% python3 -q
>>> import numpy as np
>>> np.set_printoptions(precision=2, suppress=True, linewidth=140, legacy="1.25")
>>> def tidy(a):
...     return np.round(a, 2) + 0
... 
>>> m1 = np.loadtxt("m.csv", delimiter=",")
>>> m1
array([[ 2.,  6.,  1., -3.,  2.],
       [ 6., 18.,  3., -9.,  6.],
       [ 1.,  3.,  1.,  0., -1.],
       [-3., -9.,  0.,  9., -9.],
       [ 2.,  6., -1., -9., 10.]])
>>> # equal to its transpose
>>> vec = np.array([1, 0, 1, 3, 3])
>>> np.linalg.norm(m1 @ vec) <= np.linalg.norm(m1, 2) * np.linalg.norm(vec) + 1e-9
True
>>> m1 @ np.eye(5)[2]
array([ 1.,  3.,  1.,  0., -1.])
>>> (m1 * vec).sum(axis=1)
array([ 0.,  0., -1., -3.,  4.])
>>> m1 @ vec
array([ 0.,  0., -1., -3.,  4.])
>>> print(m1 @ np.ones(5))
[  8.  24.   4. -12.   8.]
>>> np.allclose(m1[:-1].T @ np.linalg.lstsq(m1[:-1].T, m1[-1])[0], m1[-1])
True
>>> np.unique(m1.round(6), axis=0).shape
(5, 5)
>>> tidy(np.trace(np.linalg.pinv(m1) @ m1))
2.0
>>> np.linalg.lstsq(m1[:-1].T, m1[-1])[2]
2
>>> w, vecs = np.linalg.eigh(m1)
>>> vec = np.array([1, 2, 3, 1, 2])
>>> (np.sign(vecs[:, -1].round(6)) == np.sign(vecs[0, -1].round(6))).astype(int)
array([1, 1, 1, 0, 1])
>>> tidy(vecs * np.abs(w) @ vecs.T)
array([[ 2.,  6.,  1., -3.,  2.],
       [ 6., 18.,  3., -9.,  6.],
       [ 1.,  3.,  1.,  0., -1.],
       [-3., -9.,  0.,  9., -9.],
       [ 2.,  6., -1., -9., 10.]])
>>> np.abs(m1).sum(axis=1).max(), tidy(np.abs(w).max())
(42.0, 30.63)
>>> U, sig, Vh = np.linalg.svd(m1)
>>> print(np.argmax(sig[:-1] / (sig[1:] + 1e-6)) + 1)
2
>>> A2 = U[:, :2] @ np.diag(sig[:2]) @ Vh[:2]
>>> tidy(np.abs(m1 - A2).max())
0.0
>>> K = np.load("block4.npy")
>>> tidy(K)
array([[ 0.02, -0.09, -0.09,  0.02,  0.02],
       [-0.09,  0.47,  0.47, -0.09, -0.09],
       [-0.09,  0.47,  0.47, -0.09, -0.09],
       [ 0.02, -0.09, -0.09,  0.02,  0.02],
       [ 0.02, -0.09, -0.09,  0.02,  0.02]])
>>> tidy(K @ np.linalg.pinv(K) @ K)
array([[ 0.02, -0.09, -0.09,  0.02,  0.02],
       [-0.09,  0.47,  0.47, -0.09, -0.09],
       [-0.09,  0.47,  0.47, -0.09, -0.09],
       [ 0.02, -0.09, -0.09,  0.02,  0.02],
       [ 0.02, -0.09, -0.09,  0.02,  0.02]])
>>> np.unique(K.round(6), axis=0).shape
(2, 5)
>>> np.allclose(K[:-1].T @ np.linalg.lstsq(K[:-1].T, K[-1])[0], K[-1])
True
>>> np.abs(np.diag(np.linalg.qr(K)[1])) > 1e-9
array([ True, False, False, False, False])
>>> tidy(np.trace(np.linalg.pinv(K) @ K))
1.0
>>> w, vecs = np.linalg.eigvalsh(K)
Traceback (most recent call last):
  File "<python-input-32>", line 1, in <module>
    w, vecs = np.linalg.eigvalsh(K)
    ^^^^^^^
ValueError: too many values to unpack (expected 2)
>>> w, vecs = np.linalg.eigh(K)
>>> tidy(vecs @ np.diag(w) @ vecs.T)
array([[ 0.02, -0.09, -0.09,  0.02,  0.02],
       [-0.09,  0.47,  0.47, -0.09, -0.09],
       [-0.09,  0.47,  0.47, -0.09, -0.09],
       [ 0.02, -0.09, -0.09,  0.02,  0.02],
       [ 0.02, -0.09, -0.09,  0.02,  0.02]])
>>> tidy(np.abs(vecs[:, -1]))
array([0.14, 0.69, 0.69, 0.14, 0.14])
>>> tidy(vecs.T @ K @ vecs)
array([[0., 0., 0., 0., 0.],
       [0., 0., 0., 0., 0.],
       [0., 0., 0., 0., 0.],
       [0., 0., 0., 0., 0.],
       [0., 0., 0., 0., 1.]])
>>> print(tidy(w))
[0. 0. 0. 0. 1.]
>>> tidy(w.sum()), np.trace(K)
(1.0, 1.0)
>>> proj = np.triu(np.array([[1, 0, 0, 0, 2],
...     [3, 0, 3, 2, 1],
...     [1, 1, 3, 3, 2],
...     [0, 1, 0, 2, 2],
...     [2, 1, 1, 3, 0]]), 1) + np.eye(5)
>>> A2 = proj @ K @ np.linalg.inv(proj)
>>> tidy(np.poly(A2))
array([ 1., -1.,  0.,  0.,  0.,  0.])
>>> u = np.array([4, 1])
>>> tidy(np.array([np.convolve(row, u, "same") for row in K]))
array([[ 0.08, -0.36, -0.47, -0.02,  0.09],
       [-0.38,  1.79,  2.36,  0.09, -0.47],
       [-0.38,  1.79,  2.36,  0.09, -0.47],
       [ 0.08, -0.36, -0.47, -0.02,  0.09],
       [ 0.08, -0.36, -0.47, -0.02,  0.09]])
>>> tidy(np.convolve(K[1], u))
array([-0.38,  1.79,  2.36,  0.09, -0.47, -0.09])
>>> F = np.array([[1, 0, 0, 0, 0, 0, 0, 0],
...     [-1, 1, 0, 0, 0, 0, 0, 0],
...     [0, 0, 1, 0, 0, 0, 0, 0],
...     [3, 2, -2, 1, 0, 0, 0, 0],
...     [1, 2, -1, -2, 1, 0, 0, 0],
...     [3, 2, 0, 0, -1, 1, 0, 0],
...     [-2, -2, 3, 0, -3, 1, 1, 0],
...     [-2, -3, -1, 0, -2, -2, 3, 1]])
>>> print(F)
[[ 1  0  0  0  0  0  0  0]
 [-1  1  0  0  0  0  0  0]
 [ 0  0  1  0  0  0  0  0]
 [ 3  2 -2  1  0  0  0  0]
 [ 1  2 -1 -2  1  0  0  0]
 [ 3  2  0  0 -1  1  0  0]
 [-2 -2  3  0 -3  1  1  0]
 [-2 -3 -1  0 -2 -2  3  1]]
>>> # triangular
>>> rng = np.random.default_rng(10752)
>>> idx = rng.permutation(8)
>>> print(idx)
[3 0 1 4 7 6 2 5]
>>> A2 = F[idx][:, idx]
>>> print(tidy(np.linalg.det(A2)), tidy(np.linalg.det(F[idx])))
1.0 -1.0
>>> tidy(np.sort(np.linalg.eigvals(F)))
array([1., 1., 1., 1., 1., 1., 1., 1.])
>>> np.prod(np.diag(F)), tidy(np.linalg.det(F))
(1, 1.0)
>>> A2 = F + rng.integers(-2, 3, (8, 6)) @ rng.integers(-2, 3, (6, 8))
>>> A2
array([[  4,  -9,  -2,   0,   5,   3,  -1,   8],
       [  2,   2,   8,  -3,   5,   3,   3,  -2],
       [ -5, -11,  -2,   5,   6,   1,   9,   1],
       [ -2,   0,  -3,  -2,  -1,   3,   0,  -1],
       [ -1, -10,  -8,  -1,   6,   3,   2,  10],
       [  9,   0,   3,   0,   3,   3,   0,   4],
       [-11,  -4,  -2,  -4,  -4,   1,   1,   0],
       [  2,  -2,   0,   2,  -4,  -5,  -2,  -1]])
>>> np.linalg.matrix_rank(A2 - F, tol=1e-8)
6
>>> np.abs(A2 - F).sum(axis=1)
array([31, 28, 41, 16, 42, 21, 21, 20])
>>> tidy(np.linalg.svd(A2 - F, compute_uv=False))
array([26.94, 16.97, 12.63,  9.41,  4.06,  2.36,  0.  ,  0.  ])
